>>> import numpy as np
>>> from numpy import linalg as LA
>>> np.set_printoptions(precision=2, suppress=True, linewidth=120)
>>> K = np.load("m.npy")
>>> print(K)
[[ 9.62  9.63 11.28  3.95  3.58 12.67 11.19 12.16  0.66]
 [ 8.68  9.45 10.44  5.32  4.84  9.85  9.36 10.24  0.48]
 [ 9.95 10.13 10.76  3.84  4.28  8.79  8.98  9.61  0.03]
 [11.6   9.64  9.72  7.32  6.74 10.24  9.52  7.94 -0.2 ]
 [10.61  8.49 10.53  6.59  4.56  9.38  9.2   8.88  0.95]
 [10.66 10.7  11.28  5.    5.44  8.91 11.05  9.88  0.11]
 [10.31  9.53 11.04  5.42  3.8  10.66  8.7   8.32 -0.74]
 [ 9.98 11.71  9.56  5.14  6.05 10.17  9.74 10.01 -0.15]
 [11.23  9.04 10.94  6.12  6.48  9.98 10.78  9.36  0.43]
 [ 7.91  9.68  9.83  5.06  7.    7.73  8.89  8.35 -1.2 ]
 [ 9.16 11.39  9.34  3.84  3.72  8.77  9.06  8.98 -0.14]
 [ 9.12 11.43  9.93  3.87  3.43  9.18  9.73 11.19 -0.73]
 [10.29  9.08  8.47  5.35  3.58  9.87 10.09 10.43 -0.89]
 [11.39 11.63 10.12  6.08  4.    9.91  9.89  9.49  0.19]
 [10.88  8.42  8.57  4.45  5.59  8.6  10.1   9.82 -1.79]
 [10.62 10.42  9.12  5.84  5.75 10.53  9.45  9.25  1.44]
 [ 9.03 10.56 12.06  4.96  4.71  9.63 11.08 10.06 -0.62]
 [10.81 10.38  8.26  4.53  6.4   9.39  9.2   9.9   1.37]
 [10.99  9.95 11.    5.81  3.89  9.66  8.99 11.65 -0.14]
 [ 9.99  9.97  7.66  4.    4.21 10.18 10.33  9.61  0.08]
 [10.71 10.33 10.55  3.95  4.01  8.28  8.8   8.75  0.12]
 [11.52 11.03  8.87  5.34  3.51  9.69  9.23  9.14 -1.93]
 [ 9.18 11.78 10.73  4.99  5.64 10.74 10.12 10.62 -0.89]
 [10.2   8.9   9.87  5.09  4.18 10.5   8.64  7.97  1.29]
 [ 9.84  9.69 10.86  5.21  5.9   9.33 10.82  8.69  0.48]
 [10.82 10.49  8.21  3.25  3.63 10.02  8.08  9.86 -0.73]
 [10.02 10.51  9.68  4.46  3.06  9.71 11.22 10.04  0.18]
 [11.09  9.16 11.27  4.95  4.38 10.45  9.94  9.3  -1.7 ]
 [11.56 11.71 10.94  4.94  5.23  8.68 10.89  8.28 -0.67]
 [ 8.91  8.81 11.43  4.6   5.79  9.99  9.82 10.05  0.94]
 [10.44  9.49 10.66  5.79  5.48 10.3   7.55  9.71 -1.14]
 [ 9.35 10.21  8.78  4.98  4.44 11.15 11.64 10.4  -1.35]
 [ 9.42 10.37 10.08  6.77  4.18 10.74 10.04  8.58  0.29]
 [ 9.98 10.66  9.44  4.2   5.4   8.9  10.6  10.37 -0.9 ]
 [ 9.01  8.49  8.89  6.09  4.96  9.09 10.43  9.44  0.06]
 [11.36  8.53  9.65  3.58  5.01  7.28  7.86 11.07 -1.81]
 [10.16 10.27 10.45  4.1   5.81 10.98 10.28 10.1  -2.15]
 [10.24 10.25  8.18  5.54  2.8   9.18 10.65  9.54 -0.61]
 [10.53 12.69 10.51  6.04  5.09  9.89  9.54 10.5   1.7 ]]
>>> x0 = np.array([5, -4, 3, 0, -1, -2, -2, 5, -3])
>>> rhs = K @ x0
>>> print(np.round(LA.solve(K.T @ K, K.T @ rhs), 2) + 0)
[ 5. -4.  3.  0. -1. -2. -2.  5. -3.]
>>> rng = np.random.default_rng(606)
>>> rhs = rhs + 0.05 * rng.normal(size=39)
>>> print(rhs)
[50.95 43.5  49.67 42.69 50.55 48.09 47.78 36.43 50.35 35.36 34.17 46.54 51.95 44.15 57.91 34.97 45.07 39.07 65.6
 35.6  49.13 50.22 39.32 38.56 38.84 48.38 41.82 59.11 42.83 45.62 56.98 38.22 32.14 45.78 40.82 77.18 49.8  41.84
 36.91]
>>> c, *_ = LA.lstsq(K, rhs)
>>> print(c.round())
[ 5. -4.  3.  0. -1. -2. -2.  5. -3.]
>>> print(c)
[ 5.01 -4.01  3.    0.01 -1.   -2.01 -1.99  5.   -3.  ]
